$ python -q
>>> import numpy as np
>>> np.set_printoptions(precision=2, suppress=True, linewidth=100, floatmode="fixed")
>>> rnd = lambda a: np.round(a, 2) + 0
>>> X = np.load("sample9.npy")
>>> print(X)
[[ 1.00  0.00  0.00  0.00]
 [ 0.00  0.00  1.00  0.00]
 [ 0.00 -1.00  0.00  0.00]
 [ 0.00  0.00  0.00  1.00]]
>>> u = np.array([0, -2])
>>> print(np.correlate(X[3], X[0], "full"))
[0.00 0.00 0.00 0.00 0.00 0.00 1.00]
>>> print(np.convolve(X[3], u))
[ 0.00  0.00  0.00  0.00 -2.00]
>>> print(np.array([np.convolve(row, u, "same") for row in X]))
[[ 0.00 -2.00  0.00  0.00]
 [ 0.00  0.00  0.00 -2.00]
 [ 0.00  0.00  2.00  0.00]
 [ 0.00  0.00  0.00  0.00]]
>>> u, v = X[3], X[0]
>>> print(u @ u)
1.0
>>> print(u @ v)
0.0
>>> pr = (u @ v) / (u @ u) * u
>>> print(v - pr)
[1.00 0.00 0.00 0.00]
>>> print(np.linalg.matrix_rank(np.outer(u, v)))
1
>>> print((v - pr) @ u)
0.0
>>> print(pr)
[0.00 0.00 0.00 0.00]
>>> print(np.outer(u, v))
[[0.00 0.00 0.00 0.00]
 [0.00 0.00 0.00 0.00]
 [0.00 0.00 0.00 0.00]
 [1.00 0.00 0.00 0.00]]
>>> print(rnd(np.linalg.norm(u + v) ** 2 + np.linalg.norm(u - v) ** 2))
4.0
>>> arr = np.array([[0.0, -1.2, -0.2, -1.3, -0.4, -0.7],
...     [0.1, 0.0, -0.4, -1.0, 0.8, -0.9],
...     [-0.4, 1.4, -1.4, -0.2, -0.7, 0.3],
...     [-0.7, 1.0, -0.2, -1.0, -0.6, 1.4],
...     [0.2, 0.7, -0.5, -0.9, 0.0, -1.7],
...     [0.8, -0.9, 0.7, -0.5, 0.3, 1.6],
...     [0.4, 0.9, -0.3, -0.6, -1.5, 0.1],
...     [0.0, 0.3, -0.1, -0.4, 0.2, 1.6],
...     [1.7, 0.2, 0.3, 0.6, 0.2, -0.3]])
>>> arr[:, 1] *= 5
>>> print(arr)
[[ 0.00 -6.00 -0.20 -1.30 -0.40 -0.70]
 [ 0.10  0.00 -0.40 -1.00  0.80 -0.90]
 [-0.40  7.00 -1.40 -0.20 -0.70  0.30]
 [-0.70  5.00 -0.20 -1.00 -0.60  1.40]
 [ 0.20  3.50 -0.50 -0.90  0.00 -1.70]
 [ 0.80 -4.50  0.70 -0.50  0.30  1.60]
 [ 0.40  4.50 -0.30 -0.60 -1.50  0.10]
 [ 0.00  1.50 -0.10 -0.40  0.20  1.60]
 [ 1.70  1.00  0.30  0.60  0.20 -0.30]]
>>> def softmax(z):
...     e = np.exp(z - z.max(axis=-1, keepdims=True))
...     return e / e.sum(axis=-1, keepdims=True)
... 
>>> print(rnd(softmax(10 * arr[0])))
[0.87 0.00 0.12 0.00 0.02 0.00]
>>> print(rnd(softmax(arr[0] + 4)))
[0.31 0.00 0.25 0.08 0.21 0.15]
>>> print(rnd(softmax(arr[0])))
[0.31 0.00 0.25 0.08 0.21 0.15]
>>> print(rnd(softmax(arr).sum(axis=1)))
[1.00 1.00 1.00 1.00 1.00 1.00 1.00 1.00 1.00]
>>> S = arr @ arr.T / np.sqrt(6)
>>> print(rnd(softmax(S)[0] @ arr))
[ 0.01 -5.99 -0.19 -1.29 -0.40 -0.68]
>>> print(softmax(S).round(6).argmax(axis=1))
[0 4 2 2 2 0 2 2 2]
